$ python -q
>>> import numpy as np
>>> np.set_printoptions(precision=3, suppress=True, linewidth=200, legacy="1.25")
>>> m1 = np.loadtxt("run19.csv", delimiter=",")
>>> m1
array([[ 0.67 , -0.462, -0.963, -0.629,  0.336,  0.04 , -0.565,  0.438,  0.974,  1.   , -0.744],
       [-0.994,  0.245,  0.986, -0.11 ,  0.837, -0.523,  0.997, -0.38 , -0.762,  0.354, -0.757],
       [ 0.578, -0.994, -0.907,  0.997,  0.397, -0.446,  0.989, -0.953, -0.959, -0.363,  0.881],
       [-0.245, -0.992, -0.354,  0.96 , -0.983,  0.907, -0.974,  0.501, -0.245, -0.848,  0.786],
       [-0.422, -0.1  ,  0.578, -0.604, -0.973,  0.901, -0.998,  0.932,  0.797, -0.716, -0.03 ],
       [-0.963, -0.197,  0.896, -0.753, -0.867,  0.824, -0.949,  0.922,  0.845,  0.686, -0.744],
       [-0.711, -0.997, -0.01 ,  0.945, -0.997,  0.973, -0.997,  0.848,  0.282, -0.753,  0.68 ],
       [ 0.821, -0.05 , -0.245,  0.774, -0.31 , -0.119, -0.188, -0.592, -0.879, -0.994,  0.862],
       [ 0.438,  0.824,  0.254, -0.598,  0.119, -0.168, -0.438,  0.09 , -0.04 , -0.744,  0.07 ],
       [-0.872, -0.691,  0.515,  0.831,  0.925, -0.762,  0.999, -0.881, -0.887,  0.675, -0.217],
       [-0.881,  0.744,  0.964,  0.178,  0.818, -0.691,  0.992, -0.716, -0.952, -0.965,  0.03 ],
       [-0.932, -0.405,  0.898, -0.544, -0.964,  0.907, -0.991,  0.937,  0.735, -0.414, -0.405],
       [-0.446, -0.843, -0.604, -0.149, -0.611,  0.629, -0.818,  0.696,  0.912,  0.991, -0.598],
       [ 0.994,  0.992, -0.892, -0.793,  0.97 , -0.935,  0.8  , -0.845, -0.354, -0.585,  0.371],
       [-0.98 ,  0.721,  0.994, -0.438, -0.235,  0.188,  0.53 ,  0.354, -0.77 , -0.979, -0.282],
       [-0.995,  0.954,  0.991, -0.996, -0.478,  0.696, -0.927,  0.98 ,  0.978,  0.969, -0.981],
       [-0.995, -0.898,  0.99 ,  0.987,  0.811, -0.675,  1.   , -0.95 , -0.998, -0.986,  0.478],
       [ 0.923,  0.917, -0.876, -0.831,  0.926, -0.793,  0.67 , -0.454,  0.658,  0.954, -0.462],
       [ 0.979, -0.139, -0.641,  0.973,  0.159, -0.617,  0.716, -0.948, -0.993, -1.   ,  0.982],
       [ 0.789,  0.959, -0.129, -0.932, -0.08 ,  0.   , -0.948,  0.585,  0.735, -0.345, -0.226],
       [ 1.   ,  0.907, -0.986,  0.188, -0.945,  0.38 , -1.   , -0.04 , -0.47 , -1.   ,  0.992],
       [ 0.03 ,  0.197, -0.675, -0.273,  0.963, -0.814,  0.991, -0.691,  0.336,  0.996, -0.701],
       [ 0.996,  0.994, -0.696, -0.901, -0.168, -0.3  , -0.991,  0.149,  0.119, -0.996,  0.744],
       [-0.92 , -0.501,  0.934,  0.892,  0.585, -0.501,  0.995, -0.818, -0.98 , -0.972,  0.446],
       [-0.291,  0.68 ,  0.217, -0.01 ,  0.982, -0.912,  0.999, -0.885, -0.744,  0.74 , -0.422],
       [ 0.515, -0.975, -0.923,  0.956,  0.319, -0.235,  0.901, -0.766, -0.462,  0.859,  0.493],
       [-0.997, -0.937,  0.996,  0.874, -0.984,  0.923, -0.757,  0.721, -0.898, -0.998,  0.485],
       [ 0.975,  0.188, -0.859,  0.623, -0.05 , -0.3  , -0.501, -0.623, -0.658, -0.962,  0.851],
       [-0.273,  0.711,  0.907, -0.07 , -0.686,  0.327, -0.766,  0.235, -0.789, -0.998,  0.604],
       [ 0.501, -0.701, -0.537,  0.207, -0.939,  0.808, -0.993,  0.731,  0.647, -0.422,  0.414],
       [-0.762,  0.629,  0.973,  0.363, -0.291, -0.02 ,  0.493, -0.273, -0.954, -0.999,  0.604],
       [ 0.762, -0.8  , -0.947,  0.523,  0.254, -0.119,  0.178, -0.31 ,  0.565,  0.97 ,  0.02 ],
       [ 0.925, -0.945, -0.963,  0.919, -0.598,  0.291, -0.664, -0.414, -0.129, -0.01 ,  0.782],
       [-0.995,  0.   ,  0.996, -0.493, -0.943,  0.869, -0.912,  0.905, -0.1  , -0.958, -0.43 ]])
>>> Ac = m1 - m1.mean(axis=0)
>>> V = np.linalg.svd(Ac)[2][:4]
>>> out = Ac - Ac @ V.T @ V
>>> (Ac @ V.T).std(axis=0)
array([1.477, 1.165, 1.131, 0.905])
>>> np.round(np.cov(Ac @ V.T, rowvar=False), 3) + 0
array([[2.247, 0.   , 0.   , 0.   ],
       [0.   , 1.397, 0.   , 0.   ],
       [0.   , 0.   , 1.318, 0.   ],
       [0.   , 0.   , 0.   , 0.844]])
>>> out.std(axis=0)
array([0.12 , 0.166, 0.138, 0.138, 0.152, 0.101, 0.173, 0.114, 0.193, 0.193, 0.123])
